% python3 -q
>>> import numpy as np
>>> np.set_printoptions(precision=2, suppress=True, linewidth=100)
>>> K = np.cumsum(np.array([[9, 0, 4],
...     [7, 6, 3],
...     [5, 4, 0],
...     [3, 5, 2],
...     [7, 6, 8],
...     [7, 2, 5],
...     [5, 7, 5],
...     [2, 8, 3],
...     [9, 7, 8],
...     [0, 0, 3],
...     [5, 3, 3]]), axis=0)
>>> K
array([[ 9,  0,  4],
       [16,  6,  7],
       [21, 10,  7],
       [24, 15,  9],
       [31, 21, 17],
       [38, 23, 22],
       [43, 30, 27],
       [45, 38, 30],
       [54, 45, 38],
       [54, 45, 41],
       [59, 48, 44]])
>>> U, s, Vt = np.linalg.svd(K)
>>> s
array([185.48,  13.9 ,   6.03])
>>> other = U[:, :1] @ np.diag(s[:1]) @ Vt[:1]
>>> np.linalg.matrix_rank(K, rtol=0.05)
np.int64(2)
>>> round(np.linalg.norm(K - other, 2), 2), round(s[1], 2)
(np.float64(13.9), np.float64(13.9))
>>> np.round(np.linalg.norm(K - other) / np.linalg.norm(K), 2)
np.float64(0.08)
>>> def softmax(z):
...     e = np.exp(z - z.max(axis=-1, keepdims=True))
...     return e / e.sum(axis=-1, keepdims=True)
... 
>>> np.round(softmax(10 * K[1]), 2) + 0
array([1., 0., 0.])
>>> softmax(K).sum(axis=1)
array([1., 1., 1., 1., 1., 1., 1., 1., 1., 1., 1.])
>>> att = K @ K.T / np.sqrt(3)
>>> np.round(softmax(att), 2) + 0
array([[0., 0., 0., 0., 0., 0., 0., 0., 0., 0., 1.],
       [0., 0., 0., 0., 0., 0., 0., 0., 0., 0., 1.],
       [0., 0., 0., 0., 0., 0., 0., 0., 0., 0., 1.],
       [0., 0., 0., 0., 0., 0., 0., 0., 0., 0., 1.],
       [0., 0., 0., 0., 0., 0., 0., 0., 0., 0., 1.],
       [0., 0., 0., 0., 0., 0., 0., 0., 0., 0., 1.],
       [0., 0., 0., 0., 0., 0., 0., 0., 0., 0., 1.],
       [0., 0., 0., 0., 0., 0., 0., 0., 0., 0., 1.],
       [0., 0., 0., 0., 0., 0., 0., 0., 0., 0., 1.],
       [0., 0., 0., 0., 0., 0., 0., 0., 0., 0., 1.],
       [0., 0., 0., 0., 0., 0., 0., 0., 0., 0., 1.]])
>>> proj = K @ np.linalg.solve(K.T @ K, K.T)
>>> round(float(np.trace(proj)), 2)
3.0
>>> np.diag(proj)
array([0.37, 0.19, 0.28, 0.41, 0.13, 0.26, 0.14, 0.3 , 0.25, 0.32, 0.35])
>>> feats = np.load("run11.npy")
>>> feats
array([[ 8., -1.,  0.],
       [-1., -1., -1.],
       [ 0., -1.,  3.]])
>>> rng = np.random.default_rng(605)
>>> idx = rng.permutation(3)
>>> idx
array([2, 1, 0])
>>> other = feats[idx][:, idx]
>>> np.allclose(other, feats)
False
>>> other
array([[ 3., -1.,  0.],
       [-1., -1., -1.],
       [ 0., -1.,  8.]])
>>> np.sort(np.abs(np.linalg.eigvals(other)))
array([1.34, 3.23, 8.11])
>>> ev, vecs = np.linalg.eig(feats)
>>> np.sort(np.linalg.eigvals(np.linalg.inv(feats)))
array([-0.75,  0.12,  0.31])
>>> ev
array([ 8.11, -1.34,  3.23])
>>> np.prod(ev)
np.float64(-35.0)
>>> np.round(feats @ vecs[:, 0] - ev[0] * vecs[:, 0], 2) + 0
array([0., 0., 0.])
>>> A = np.load("dump.npy")
>>> A
array([[ 0.72, -1.29,  1.3 ],
       [-1.29, -1.18, -0.2 ],
       [ 1.3 , -0.2 , -0.54]])
>>> ev, vecs = np.linalg.eigh(A)
>>> vecs @ np.diag(ev) @ vecs.T
array([[ 0.72, -1.29,  1.3 ],
       [-1.29, -1.18, -0.2 ],
       [ 1.3 , -0.2 , -0.54]])
>>> (ev > 1e-8).sum(), (ev < -1e-8).sum()
(np.int64(1), np.int64(2))
>>> np.round(vecs.T @ vecs, 2) + 0
array([[1., 0., 0.],
       [0., 1., 0.],
       [0., 0., 1.]])
>>> np.abs(vecs[:, -1]).round(6).argmax()
np.int64(0)
>>> np.unique(ev.round(6) + 0, return_counts=True)[1]
array([1, 1, 1])
>>> np.round(vecs.T @ A @ vecs, 2) + 0
array([[-2.,  0.,  0.],
       [ 0., -1.,  0.],
       [ 0.,  0.,  2.]])
>>> np.linalg.eigvalsh(A + -1 * np.eye(3))
array([-3., -2.,  1.])
>>> U, s, Vt = np.linalg.svd(A, full_matrices=False)
>>> s
array([2., 2., 1.])
>>> (s > 1e-8).sum()
np.int64(3)
>>> U.shape, s.shape, Vt.shape
((3, 3), (3,), (3, 3))
>>> r0 = np.array([-4, 5, -2])
>>> other = A + np.outer(r0, np.eye(3)[0])
>>> np.linalg.matrix_rank(np.linalg.inv(other) - np.linalg.inv(A), tol=1e-8)
np.int64(1)
>>> np.round(np.linalg.det(other) / np.linalg.det(A), 2), np.round(1 + np.linalg.solve(A, r0)[0], 2)
(np.float64(-1.69), np.float64(-1.69))
>>> np.linalg.matrix_rank(other - A)
np.int64(1)
>>> other
array([[-3.28, -1.29,  1.3 ],
       [ 3.71, -1.18, -0.2 ],
       [-0.7 , -0.2 , -0.54]])
>>> ev, vecs = np.linalg.eigh(A)
>>> vec = np.array([-3, -1, 2])
>>> round(float(np.abs(A).sum(axis=1).max()), 2), round(np.abs(ev).max(), 2)
(3.31, np.float64(2.0))
>>> M = 0.2 ** np.abs(np.subtract.outer(np.arange(4), np.arange(4)))
>>> M
array([[1.  , 0.2 , 0.04, 0.01],
       [0.2 , 1.  , 0.2 , 0.04],
       [0.04, 0.2 , 1.  , 0.2 ],
       [0.01, 0.04, 0.2 , 1.  ]])
>>> other = np.linalg.invert(M)
Traceback (most recent call last):
  File "<python-input-57>", line 1, in <module>
    other = np.linalg.invert(M)
            ^^^^^^^^^^^^^^^^
AttributeError: module 'numpy.linalg' has no attribute 'invert'
>>> other = np.linalg.inv(M)
>>> np.allclose(other, M.T)
False
>>> np.round(np.linalg.det(M) * other, 2) + 0
array([[ 0.92, -0.18,  0.  ,  0.  ],
       [-0.18,  0.96, -0.18,  0.  ],
       [ 0.  , -0.18,  0.96, -0.18],
       [ 0.  ,  0.  , -0.18,  0.92]])
>>> round(float(np.linalg.cond(M)), 2)
1.92
>>> idx = rng.permutation(4)
>>> idx
array([2, 1, 0, 3])
>>> other = M[idx][:, idx]
>>> np.trace(other)
np.float64(4.0)
>>> np.allclose(other, M)
False
>>> np.diag(other)
array([1., 1., 1., 1.])
>>> other
array([[1.  , 0.2 , 0.04, 0.2 ],
       [0.2 , 1.  , 0.2 , 0.04],
       [0.04, 0.2 , 1.  , 0.01],
       [0.2 , 0.04, 0.01, 1.  ]])
>>> np.round(np.linalg.det(other), 2), np.round(np.linalg.det(M[idx]), 2)
(np.float64(0.88), np.float64(-0.88))
>>> vec = np.array([-1, 1, -2, 0])
>>> M @ (2 * vec)
array([-1.76,  0.8 , -3.68, -0.74])
>>> M @ np.ones(4)
array([1.25, 1.44, 1.44, 1.25])
>>> M @ np.eye(4)[3]
array([0.01, 0.04, 0.2 , 1.  ])
>>> np.sign((M @ vec).round(6))
array([-1.,  1., -1., -1.])
>>> ev, vecs = np.linalg.eigh(M)
>>> np.linalg.svd(M, compute_uv=False)
array([1.36, 1.08, 0.85, 0.71])
>>> np.round(ev.sum(), 2), np.trace(M)
(np.float64(4.0), np.float64(4.0))
>>> np.round(vecs.T @ vecs, 2) + 0
array([[1., 0., 0., 0.],
       [0., 1., 0., 0.],
       [0., 0., 1., 0.],
       [0., 0., 0., 1.]])
>>> np.unique(ev.round(6) + 0, return_counts=True)[1]
array([1, 1, 1, 1])
>>> U, s, Vt = np.linalg.svd(M, full_matrices=False)
>>> np.round(U.T @ U, 2) + 0
array([[1., 0., 0., 0.],
       [0., 1., 0., 0.],
       [0., 0., 1., 0.],
       [0., 0., 0., 1.]])
>>> (s > 1e-8).sum()
np.int64(4)
>>> np.round(U.T @ M @ Vt.T, 2) + 0
array([[1.36, 0.  , 0.  , 0.  ],
       [0.  , 1.08, 0.  , 0.  ],
       [0.  , 0.  , 0.85, 0.  ],
       [0.  , 0.  , 0.  , 0.71]])
>>> J = np.loadtxt("layer11.csv", delimiter=",")
>>> J
array([[2., 5., 0., 0.],
       [5., 2., 5., 0.],
       [0., 5., 0., 5.],
       [0., 0., 5., 3.]])
>>> ev, vecs = np.linalg.eigh(J)
>>> vec = np.array([-2, 0, 3, -1])
>>> np.linalg.eigvalsh(J[1:, 1:])
array([-5.94,  2.49,  8.46])
>>> np.abs(J).sum(axis=1).max(), round(float(np.abs(ev).max()), 2)
(np.float64(12.0), 9.6)
>>> vecs * np.maximum(ev, 0) @ vecs.T
array([[ 3.18,  3.46,  1.19, -0.4 ],
       [ 3.46,  4.37,  2.59,  1.11],
       [ 1.19,  2.59,  3.25,  3.21],
       [-0.4 ,  1.11,  3.21,  4.07]])
>>> (np.sign(vecs[:, -1].round(6)) == np.sign(vecs[0, -1].round(6))).astype(int)
array([1, 1, 1, 1])
>>> mat = np.array([[6.0, 0.0, 5.0], [0.0, 6.0, 0.0], [5.0, 0.0, 6.0]])
>>> vec = np.array([0, 2, 1])
>>> (mat @ vec).argmax()
np.int64(1)
>>> np.linalg.norm(mat @ vec) <= np.linalg.norm(mat, 2) * np.linalg.norm(vec) + 1e-9
np.True_
>>> (mat * vec).sum(axis=1)
array([ 5., 12.,  6.])
>>> other = np.linalg.inv(mat)
>>> (np.abs(other) > 1e-9).astype(int)
array([[1, 0, 1],
       [0, 1, 0],
       [1, 0, 1]])
>>> round(np.linalg.det(mat) * np.linalg.det(other), 2)
np.float64(1.0)
>>> other
array([[ 0.55,  0.  , -0.45],
       [ 0.  ,  0.17,  0.  ],
       [-0.45,  0.  ,  0.55]])
>>> W0 = np.load("case5.npy")
>>> W0
array([[ -6,  -6,   4, -12, -12,   8],
       [  0,   9,  -4,   0,  18,  -8],
       [  8,   1,  -8,  16,   2, -16],
       [-18, -18,  12, -18, -18,  12],
       [  0,  27, -12,   0,  27, -12],
       [ 24,   3, -24,  24,   3, -24]])
>>> W0.sum(axis=1)
array([-24,  15,   3, -48,  30,   6])
>>> W0.sum(axis=0)
array([  8,  16, -32,  10,  20, -40])
>>> np.unravel_index(np.abs(W0).argmax(), W0.shape)
(np.int64(4), np.int64(1))
>>> W0.mean(axis=0)
array([ 1.33,  2.67, -5.33,  1.67,  3.33, -6.67])
>>> np.count_nonzero(W0)
np.int64(32)
>>> round(np.linalg.norm(W0), 2)
np.float64(84.98)
>>> other = np.array([[-3], [-4], [0], [-4]])
>>> C = np.array([[0, 0, 2]])
>>> X = other @ C
>>> X
array([[ 0,  0, -6],
       [ 0,  0, -8],
       [ 0,  0,  0],
       [ 0,  0, -8]])
>>> r = np.linalg.matrix_rank(X)
>>> r
np.int64(1)
>>> null = np.linalg.svd(X)[2][r:].T
>>> [int(np.linalg.matrix_rank(X[:i])) for i in range(1, len(X) + 1)]
[1, 1, 1, 1]
>>> null @ null.T
array([[1., 0., 0.],
       [0., 1., 0.],
       [0., 0., 0.]])
>>> t = np.radians(15)
>>> R = np.eye(3)
>>> R[2, 2] = R[1, 1] = np.cos(t)
>>> R[2, 1], R[1, 2] = -np.sin(t), np.sin(t)
>>> R
array([[ 1.  ,  0.  ,  0.  ],
       [ 0.  ,  0.97,  0.26],
       [ 0.  , -0.26,  0.97]])
>>> other = X @ R.T
>>> other
array([[ 0.  , -1.55, -5.8 ],
       [ 0.  , -2.07, -7.73],
       [ 0.  ,  0.  ,  0.  ],
       [ 0.  , -2.07, -7.73]])
>>> np.allclose(X @ X.T, other @ other.T)
True
